In [1]: import numpy as np

In [2]: import numpy.linalg as la

In [3]: np.set_printoptions(precision=2, suppress=True, linewidth=160, legacy="1.25")

In [4]: W0 = np.array([[1, 3, 1, 3, 1, 3],
   ...:     [1, 0, 1, 0, 1, 0],
   ...:     [0, 0, 0, 0, 0, 0],
   ...:     [1, 3, 1, 3, 1, 3],
   ...:     [1, 0, 1, 0, 1, 0],
   ...:     [0, 0, 0, 0, 0, 0]])

In [5]: print(W0)
[[1 3 1 3 1 3]
 [1 0 1 0 1 0]
 [0 0 0 0 0 0]
 [1 3 1 3 1 3]
 [1 0 1 0 1 0]
 [0 0 0 0 0 0]]

In [6]: # column 2 repeats column 0

In [7]: U, sig, Vt = la.svd(W0)

In [8]: print(np.argmax(sig[:-1] / (sig[1:] + 1e-6)) + 1)
2

In [9]: out = U[:, :2] @ np.diag(sig[:2]) @ Vt[:2]

In [10]: print(np.round(la.norm(W0 - out) / la.norm(W0), 2))
0.0

In [11]: print(la.matrix_rank(W0, rtol=0.05))
2

In [12]: print(np.round(np.abs(W0 - out).max(), 2))
0.0

In [13]: print(la.matrix_rank(out))
2

In [14]: U, sig, Vt = la.svd(W0)

In [15]: vecs = Vt[:(sig > 1e-8).sum()]

In [16]: rng = np.random.default_rng(2)

In [17]: x = W0[1] + -1 * W0[2] + rng.integers(2) * np.eye(6)[1]

In [18]: print(x)
[1. 1. 1. 0. 1. 0.]

In [19]: print(round(float(la.norm(x - vecs.T @ vecs @ x)), 2))
0.82

In [20]: print(la.matrix_rank(np.vstack([W0, x])))
3

In [21]: print(np.allclose(vecs.T @ vecs @ x, x))
False

In [22]: print(la.cond(W0) > 100)
True

In [23]: print([round(float(x), 2) for x in la.svd(W0, compute_uv=False)[:3]])
[7.79, 2.31, 0.0]

In [24]: K = np.load("sample17.npy")

In [25]: print(K)
[[ 4  5  6  7  8]
 [ 9 10 11 12 13]
 [14 15 16 17 18]]

In [26]: # rank 2

In [27]: print(la.cond(K) > 100)
True

In [28]: print(round(la.norm(K, 2) / la.norm(K), 2))
1.0

In [29]: rank = la.matrix_rank(K)

In [30]: print(rank)
2

In [31]: null = la.svd(K)[2][rank:].T

In [32]: print(la.matrix_rank(K.T @ K), la.matrix_rank(K @ K.T))
2 2

In [33]: print([int(la.matrix_rank(np.delete(K, i, axis=0))) for i in range(3)])
[2, 2, 2]

In [34]: print(np.round(null @ null.T, 2) + 0)
[[ 0.4 -0.4 -0.2  0.   0.2]
 [-0.4  0.7 -0.2 -0.1  0. ]
 [-0.2 -0.2  0.8 -0.2 -0.2]
 [ 0.  -0.1 -0.2  0.7 -0.4]
 [ 0.2  0.  -0.2 -0.4  0.4]]

In [35]: print([int(la.matrix_rank(K[:i])) for i in range(1, len(K) + 1)])
[1, 2, 2]

In [36]: print(null.shape)
(5, 3)

In [37]: U, sig, Vt = la.svd(K)

In [38]: vecs = Vt[:(sig > 1e-8).sum()]

In [39]: x = K[1] + -1 * K[2] + rng.integers(2) * np.eye(5)[3]

In [40]: print(x)
[-5. -5. -5. -5. -5.]

In [41]: print(np.allclose(vecs.T @ vecs @ x, x))
True

In [42]: print(np.round(vecs.T @ vecs, 2) + 0)
[[ 0.6  0.4  0.2  0.  -0.2]
 [ 0.4  0.3  0.2  0.1  0. ]
 [ 0.2  0.2  0.2  0.2  0.2]
 [ 0.   0.1  0.2  0.3  0.4]
 [-0.2  0.   0.2  0.4  0.6]]
